% ipython --no-banner

In [1]: import numpy as np

In [2]: np.set_printoptions(precision=2, suppress=True, linewidth=100)

In [3]: rng = np.random.default_rng(698111)

In [4]: X = np.eye(6, dtype=int)[rng.permutation(6)]

In [5]: print(X)
[[1 0 0 0 0 0]
 [0 1 0 0 0 0]
 [0 0 0 0 0 1]
 [0 0 0 1 0 0]
 [0 0 0 0 1 0]
 [0 0 1 0 0 0]]

In [6]: print(np.all(np.linalg.eigvalsh(X) > 0))
False

In [7]: print([round(float(np.linalg.det(X[:i, :i])), 2) + 0 for i in range(1, 7)])
[1.0, 1.0, 0.0, 0.0, 0.0, -1.0]

In [8]: J = np.minimum.outer(np.arange(1, 4), np.arange(1, 4)) * -1

In [9]: print(J)
[[-1 -1 -1]
 [-1 -2 -2]
 [-1 -2 -3]]

In [10]: ev, evecs = np.linalg.eig(J)

In [11]: print(round(np.prod(ev), 2))
-1.0

In [12]: print(np.sort(np.linalg.eigvals(np.linalg.inv(J))))
[-3.25 -1.55 -0.2 ]

In [13]: print(ev)
[-5.05 -0.64 -0.31]

In [14]: print(np.round(J @ evecs[:, 0] - ev[0] * evecs[:, 0], 2) + 0)
[0. 0. 0.]

In [15]: P = np.triu(np.array([[-1, -2, -3], [-1, 1, -1], [-1, 1, 3]]), 1) + np.eye(3)

In [16]: M2 = P @ J @ np.linalg.inv(P)

In [17]: print(np.trace(M2), np.trace(J))
-6.0 -6

In [18]: z = rng.permutation(3)

In [19]: M2 = J[:, z] * rng.choice([-1, 1], 3)

In [20]: print(M2)
[[-1 -1 -1]
 [-2 -1 -2]
 [-3 -1 -2]]

In [21]: Uu, _, Vh = np.linalg.svd(J.T @ M2)

In [22]: print(np.round(Uu @ Vh, 2) + 0)
[[0. 1. 0.]
 [0. 0. 1.]
 [1. 0. 0.]]

In [23]: print(z)
[2 0 1]

In [24]: M2 = np.array([[-2, -2], [-1, 2]])

In [25]: W2 = np.array([[2]])

In [26]: m1 = np.block([[M2, np.zeros((2, 1))], [np.zeros((1, 2)), W2]])

In [27]: print(m1)
[[-2. -2.  0.]
 [-1.  2.  0.]
 [ 0.  0.  2.]]

In [28]: M2 = m1 / np.linalg.norm(m1, axis=1, keepdims=True)

In [29]: cov = M2 @ M2.T

In [30]: print(cov)
[[ 1.   -0.32  0.  ]
 [-0.32  1.    0.  ]
 [ 0.    0.    1.  ]]

In [31]: print((np.abs(cov) > 0.9).astype(int))
[[1 0 0]
 [0 1 0]
 [0 0 1]]

In [32]: print(round(float(np.degrees(np.arccos(np.clip(cov[0, 1], -1, 1)))), 2))
108.43

In [33]: ev, evecs = np.linalg.eigh(cov)

In [34]: x = np.array([1, 2, 2])

In [35]: print(np.linalg.eigvalsh(cov[1:, 1:]))
[1. 1.]

In [36]: print((np.sign(evecs[:, -1].round(6)) == np.sign(evecs[0, -1].round(6))).astype(int))
[1 0 0]

In [37]: print(evecs * np.sqrt(ev) @ evecs.T)
[[ 0.99 -0.16  0.  ]
 [-0.16  0.99  0.  ]
 [ 0.    0.    1.  ]]

In [38]: print(np.round(x @ cov @ x, 2))
7.74

In [39]: z = rng.permutation(3)

In [40]: print(z)
[0 1 2]

In [41]: M2 = m1[z][:, z]

In [42]: print(np.trace(M2))
2.0

In [43]: print(M2)
[[-2. -2.  0.]
 [-1.  2.  0.]
 [ 0.  0.  2.]]

In [44]: print(np.diag(M2))
[-2.  2.  2.]

In [45]: print(np.sort(np.abs(np.linalg.eigvals(M2))))
[2.   2.45 2.45]

In [46]: M2 = np.array([[-2, 4, -4, 3]])

In [47]: arr = M2.T @ M2

In [48]: print(arr)
[[  4  -8   8  -6]
 [ -8  16 -16  12]
 [  8 -16  16 -12]
 [ -6  12 -12   9]]

In [49]: M2 = arr[0, 0] * arr[1:] - np.outer(arr[1:, 0], arr[0])

In [50]: print(M2)
[[0 0 0 0]
 [0 0 0 0]
 [0 0 0 0]]

In [51]: print(arr[:, 0] / arr[0, 0])
[ 1.  -2.   2.  -1.5]

In [52]: print(np.flatnonzero(~M2.round(6).any(axis=1)))
[0 1 2]

In [53]: u = np.array([1, 0, 3])

In [54]: data = 4 * np.eye(3) + np.outer(u, u)

In [55]: print(data)
[[ 5.  0.  3.]
 [ 0.  4.  0.]
 [ 3.  0. 13.]]

In [56]: Q, evecs = np.linalg.qr(data[:, :1])[0], np.linalg.qr(data[:, 1:])[0]

In [57]: sig = np.linalg.svd(Q.T @ evecs, compute_uv=False)

In [58]: print((sig > 0.9).sum())
0

In [59]: print(np.round(np.linalg.norm(Q @ Q.T - evecs @ evecs.T, 2), 2))
1.0

In [60]: print(sig)
[0.69]

In [61]: Q, Rm = np.linalg.qr(data)

In [62]: print(np.allclose(Rm.T @ Rm, data.T @ data))
True

In [63]: print(np.abs(np.diag(Rm)))
[5.83 4.   9.6 ]

In [64]: print(Q @ Rm)
[[ 5.  0.  3.]
 [ 0.  4.  0.]
 [ 3.  0. 13.]]

In [65]: print(np.round(Q.T @ Q, 2) + 0)
[[1. 0. 0.]
 [0. 1. 0.]
 [0. 0. 1.]]
